In [1]: import numpy as np

In [2]: import numpy.linalg as la

In [3]: np.set_printoptions(suppress=True, linewidth=140)

In [4]: feats = np.loadtxt("out6.csv", delimiter=",")

In [5]: print(feats.round(2))
[[-7.28 -1.27  6.73]
 [ 5.55 -7.58  3.42]
 [ 2.44 -7.71  5.88]
 [-8.65  1.79  4.7 ]
 [-8.8   3.95  2.64]
 [ 6.96 -6.97  1.75]
 [-7.15 -1.47  6.84]
 [ 8.07 -5.91 -0.14]
 [-7.67 -0.64  6.39]
 [-6.8  -1.97  7.07]
 [ 8.82 -2.91 -3.7 ]
 [-6.14  7.39 -2.78]
 [ 4.67 -7.75  4.25]
 [ 1.68 -7.57  6.31]
 [ 5.21 -7.66  3.76]
 [-7.01  6.94 -1.68]
 [-6.66 -2.15  7.15]
 [-3.47 -5.2   7.8 ]]

In [6]: T = np.stack([feats, 2 * feats, feats[::-1]])

In [7]: print(np.round(la.norm(T, axis=(1, 2)), 2))
[42.43 84.85 42.43]

In [8]: print(la.matrix_rank(T))
[2 2 2]

In [9]: print((T @ feats.T).shape)
(3, 18, 18)

In [10]: print(T.shape)
(3, 18, 3)

In [11]: print(la.matrix_rank(T.reshape(3, -1)))
2

In [12]: left, sigma, Vh = la.svd(feats)

In [13]: print(np.argmax(sigma[:-1] / (sigma[1:] + 1e-6)) + 1)
2

In [14]: B = left[:, :2] @ np.diag(sigma[:2]) @ Vh[:2]

In [15]: print(np.round(la.norm(feats - B, 2), 2), round(float(sigma[2]), 2))
0.0 0.0

In [16]: d = la.norm(feats[:, None] - feats[None], axis=-1)

In [17]: print(np.round(la.norm(feats, axis=1), 2))
[10. 10. 10. 10. 10. 10. 10. 10. 10. 10. 10. 10. 10. 10. 10. 10. 10. 10.]

In [18]: r = la.matrix_rank(feats)

In [19]: print(r)
2

In [20]: N = la.svd(feats)[2][r:].T

In [21]: print([int(la.matrix_rank(np.delete(feats, i, axis=0))) for i in range(18)])
[2, 2, 2, 2, 2, 2, 2, 2, 2, 2, 2, 2, 2, 2, 2, 2, 2, 2]

In [22]: print([int(la.matrix_rank(feats[:i])) for i in range(1, len(feats) + 1)])
[1, 2, 2, 2, 2, 2, 2, 2, 2, 2, 2, 2, 2, 2, 2, 2, 2, 2]

In [23]: print(np.round(feats @ N, 2) + 0)
[[0.]
 [0.]
 [0.]
 [0.]
 [0.]
 [0.]
 [0.]
 [0.]
 [0.]
 [0.]
 [0.]
 [0.]
 [0.]
 [0.]
 [0.]
 [0.]
 [0.]
 [0.]]

In [24]: print(la.matrix_rank(feats.T @ feats), la.matrix_rank(feats @ feats.T))
2 2

In [25]: print(np.round(N @ N.T, 2))
[[0.22 0.29 0.29]
 [0.29 0.39 0.39]
 [0.29 0.39 0.39]]

In [26]: print([int(la.matrix_rank(feats[:, :j + 1])) for j in range(3)])
[1, 2, 2]

In [27]: print(np.allclose(feats @ N, 0))
True

In [28]: print(np.round(N[:, 0] / N[np.abs(N[:, 0]).round(6).argmax(), 0], 2))
[0.75 1.   1.  ]
